% ipython --no-banner

In [1]: import numpy as np

In [2]: from numpy import linalg as LA

In [3]: np.set_printoptions(suppress=True, linewidth=120)

In [4]: E = np.load("dump.npy")

In [5]: print(E)
[[ 0 -2  2  0]
 [ 0  1  1 -1]
 [ 0  0 -3  0]
 [ 0  0  0 -1]]

In [6]: r0, v = E[3], E[2]

In [7]: print(r0 @ r0)
1

In [8]: pr = (r0 @ v) / (r0 @ r0) * r0

In [9]: print(np.outer(r0, v))
[[0 0 0 0]
 [0 0 0 0]
 [0 0 0 0]
 [0 0 3 0]]

In [10]: print(LA.matrix_rank(np.outer(r0, v)))
1

In [11]: print(round(LA.norm(E, 1), 4), np.round(LA.norm(E, np.inf), 4))
6.0 4.0

In [12]: print(LA.norm(E, axis=1).argmax())
2

In [13]: print(np.round(LA.norm(E, axis=1), 4))
[2.8284 1.7321 3.     1.    ]

In [14]: print(E[2] @ E[0])
-6

In [15]: print(np.round(LA.norm(E) ** 2 / LA.norm(E, 2) ** 2, 4))
1.4053

In [16]: print(np.round(LA.norm(E, axis=0), 4))
[0.     2.2361 3.7417 1.4142]

In [17]: rng = np.random.default_rng(822)

In [18]: z = rng.integers(0, 2, 3)

In [19]: m1 = (z[:, None] == z) * 3 + np.eye(3)

In [20]: print(m1)
[[4. 0. 3.]
 [0. 4. 0.]
 [3. 0. 4.]]

In [21]: # symmetric, so the eigenvalues are real

In [22]: Q, vecs = LA.qr(m1[:, :1])[0], LA.qr(m1[:, 1:])[0]

In [23]: sig = LA.svd(Q.T @ vecs, compute_uv=False)

In [24]: print(np.round(np.degrees(np.arccos(sig.clip(0, 1))), 4))
[16.2602]

In [25]: print(np.round(LA.norm(Q @ Q.T - vecs @ vecs.T, 2), 4))
1.0

In [26]: print(sig.round(4))
[0.96]
